$ ipython --no-banner

In [1]: import numpy as np

In [2]: np.set_printoptions(precision=2, suppress=True, linewidth=160, floatmode="fixed")

In [3]: rnd = lambda a: np.round(a, 2) + 0

In [4]: feats = np.loadtxt("a.csv", delimiter=",")

In [5]: print(feats)
[[-0.46 -0.96  2.31]
 [-1.08 -2.07  4.47]
 [ 0.32  1.21 -2.34]
 [ 0.90  2.15 -4.73]
 [-0.03  0.18  0.01]
 [-0.60 -0.99  2.33]
 [-0.46 -1.03  2.14]
 [ 0.49  1.15 -2.31]
 [ 0.84  1.96 -4.67]
 [ 0.54  0.92 -2.35]
 [-0.03  0.08  0.02]
 [ 0.97  2.18 -4.74]
 [ 0.97  1.94 -4.58]
 [ 0.14 -0.01 -0.22]
 [ 0.95  2.08 -4.51]
 [ 1.05  1.89 -4.57]
 [-0.35 -1.06  2.19]
 [-0.39 -1.09  2.33]
 [-0.08  0.21  0.11]
 [-0.83 -1.92  4.56]
 [-1.09 -1.98  4.66]]

In [6]: Ac = (feats - feats.mean(axis=0)) / feats.std(axis=0)

In [7]: print(Ac.std(axis=0))
[1.00 1.00 1.00]

In [8]: coef = np.linalg.lstsq(np.delete(Ac, 0, axis=1), Ac[:, 0])[0]

In [9]: print(rnd(1 - np.var(Ac[:, 0] - np.delete(Ac, 0, axis=1) @ coef)))
0.99

In [10]: print(np.abs(coef).argmax())
1

In [11]: print(rnd(coef))
[-0.52 -1.52]

In [12]: X = np.load("out8.npy")

In [13]: print(X)
[[-2  0  2]
 [ 0  9  0]
 [ 0  0  0]]

In [14]: A2 = np.array([[1, 2], [-1, 0], [0, 1]])

In [15]: print(np.vstack([X, A2.T]).shape)
(5, 3)

In [16]: print(np.einsum("ik,kj->ij", X, A2))
[[-2 -2]
 [-9  0]
 [ 0  0]]

In [17]: M = np.load("dump.npy")

In [18]: print(M)
[[ 0.50  1.10 -1.60]
 [-1.80  0.30  1.20]
 [-1.10 -0.80 -0.20]
 [-1.30  0.90  1.70]
 [ 1.00  3.10  1.00]
 [ 1.10  0.60  0.00]
 [ 2.30 -0.20  0.00]
 [-0.50  1.30 -0.20]
 [ 0.00 -2.00  8.00]
 [-1.40  0.70  1.40]]

In [19]: idx = feats[:, 2] > np.median(feats[:, 2])

In [20]: f = feats[idx].mean(axis=0) - feats[~idx].mean(axis=0)

In [21]: print(np.argsort(-np.abs(f).round(6), kind="stable"))
[2 1 0]

In [22]: print(idx.astype(int))
[1 1 0 0 0 1 1 0 0 0 1 0 0 0 0 0 1 1 1 1 1]

In [23]: print(rnd(f))
[-1.19 -2.50  5.69]

In [24]: Ac = M - M.mean(axis=0)

In [25]: vecs = np.linalg.svd(Ac)[2][:1]

In [26]: A2 = Ac - Ac @ vecs.T @ vecs

In [27]: print(rnd(A2.std(axis=0)))
[1.24 0.96 0.35]

In [28]: idx = M[:, 2] > np.median(M[:, 2])

In [29]: f = M[idx].mean(axis=0) - M[~idx].mean(axis=0)

In [30]: print((((M - M.mean(axis=0)) @ f > 0) == idx).mean())
0.9

In [31]: print(rnd(f))
[-1.16  0.20  3.06]

In [32]: print(np.argsort(-np.abs(f).round(6), kind="stable"))
[2 0 1]

In [33]: data = np.loadtxt("x.csv", delimiter=",")

In [34]: print(data)
[[  3.71   7.21  -5.93]
 [ 10.02  -1.82  -7.71]
 [  5.56   5.07  -6.61]
 [  6.24   6.78  -7.45]
 [  9.63  -0.23  -9.25]
 [  4.19   7.91  -8.89]
 [  4.93   6.55  -7.39]
 [  8.27  -0.53  -9.65]
 [  9.99  -3.11  -7.32]
 [  6.26   7.90  -8.39]
 [  9.55  -3.22  -8.67]
 [  4.17   6.80  -6.57]
 [  5.06   8.62  -8.02]
 [ 10.94  -2.42  -8.74]
 [ 10.12  -3.05 -10.76]
 [  9.59   0.02 -10.11]
 [  7.16   6.33  -7.51]
 [ 11.13  -3.30  -8.70]
 [  8.67  -0.84  -9.87]
 [  6.82   5.80  -5.78]
 [  3.50   8.21  -4.93]
 [ 10.80  -1.22  -9.51]
 [ 10.96  -2.34  -8.88]]

In [35]: dist = np.linalg.norm(data[:, None] - data[None], axis=-1)

In [36]: print(dist.shape)
(23, 23)

In [37]: print(np.linalg.matrix_rank(dist ** 2))
5

In [38]: print((dist + 1e9 * np.eye(23)).round(6).argmin(axis=1))
[11  8 19 16 15 12 11 18  1 12  8  0  5 22 10  4  3 13  7  2  0 22 13]

In [39]: print(np.unravel_index(dist.round(6).argmax(), dist.shape))
(np.int64(17), np.int64(20))
